$ ipython --no-banner

In [1]: import numpy as np

In [2]: np.set_printoptions(suppress=True, linewidth=100)

In [3]: tidy = lambda a: np.round(a, 2) + 0

In [4]: r0 = np.array([5, 4, 2, 1, 3])

In [5]: v = np.array([4, 4, 3, 2])

In [6]: A = r0[:, None] + v[None, :]

In [7]: A
Out[7]: 
array([[9, 9, 8, 7],
       [8, 8, 7, 6],
       [6, 6, 5, 4],
       [5, 5, 4, 3],
       [7, 7, 6, 5]])

In [8]: left, sigma, vt = np.linalg.svd(A)

In [9]: tidy(sigma)
Out[9]: array([28.88,  0.81,  0.  ,  0.  ])

In [10]: np.argmax(sigma[:-1] / (sigma[1:] + 1e-6)) + 1
Out[10]: np.int64(2)

In [11]: Y = left[:, :2] @ np.diag(sigma[:2]) @ vt[:2]

In [12]: np.linalg.matrix_rank(Y)
Out[12]: np.int64(2)

In [13]: tidy(np.linalg.norm(A - Y) / np.linalg.norm(A))
Out[13]: np.float64(0.0)

In [14]: tidy(np.abs(A - Y).max())
Out[14]: np.float64(0.0)

In [15]: tidy(Y)
Out[15]: 
array([[9., 9., 8., 7.],
       [8., 8., 7., 6.],
       [6., 6., 5., 4.],
       [5., 5., 4., 3.],
       [7., 7., 6., 5.]])

In [16]: left, sigma, vt = np.linalg.svd(A)

In [17]: V = vt[:(sigma > 1e-8).sum()]

In [18]: rng = np.random.default_rng(87)

In [19]: vec = A[4] + 4 * A[3] + rng.integers(2) * np.eye(4)[1]

In [20]: vec
Out[20]: array([27., 28., 22., 17.])

In [21]: np.allclose(V.T @ V @ vec, vec)
Out[21]: False

In [22]: tidy(np.diag(V.T @ V))
Out[22]: array([0.45, 0.45, 0.27, 0.82])

In [23]: np.linalg.matrix_rank(np.vstack([A, vec]))
Out[23]: np.int64(3)

In [24]: tidy(np.linalg.norm(A, 2) / np.linalg.norm(A))
Out[24]: np.float64(1.0)

In [25]: np.linalg.matrix_rank(A, rtol=0.1)
Out[25]: np.int64(1)

In [26]: W = np.array([[1, 1, 1, -1, 0],
    ...:     [0, -1, -1, 1, -1],
    ...:     [1, -1, 0, 1, 0],
    ...:     [-2, 0, 1, -2, 2]])

In [27]: b = np.array([4, 1, 5, 5, 0])

In [28]: act = np.maximum(A @ W + b, 0)

In [29]: (act > 0).mean(axis=0)
Out[29]: array([1. , 0. , 1. , 0.6, 1. ])

In [30]: (act > 0).astype(int)
Out[30]: 
array([[1, 0, 1, 0, 1],
       [1, 0, 1, 0, 1],
       [1, 0, 1, 1, 1],
       [1, 0, 1, 1, 1],
       [1, 0, 1, 1, 1]])

In [31]: cent = np.array([[3, 0, 1], [9, 5, 9], [-6, 1, -6], [6, 5, 5], [5, 9, 5]])

In [32]: (act @ cent).round(6).argmax(axis=1)
Out[32]: array([1, 1, 1, 1, 1])

In [33]: W @ cent
Out[33]: 
array([[  0,   1,  -1],
       [ -2, -10,  -3],
       [  0,   0,  -3],
       [-14,   9,  -8]])
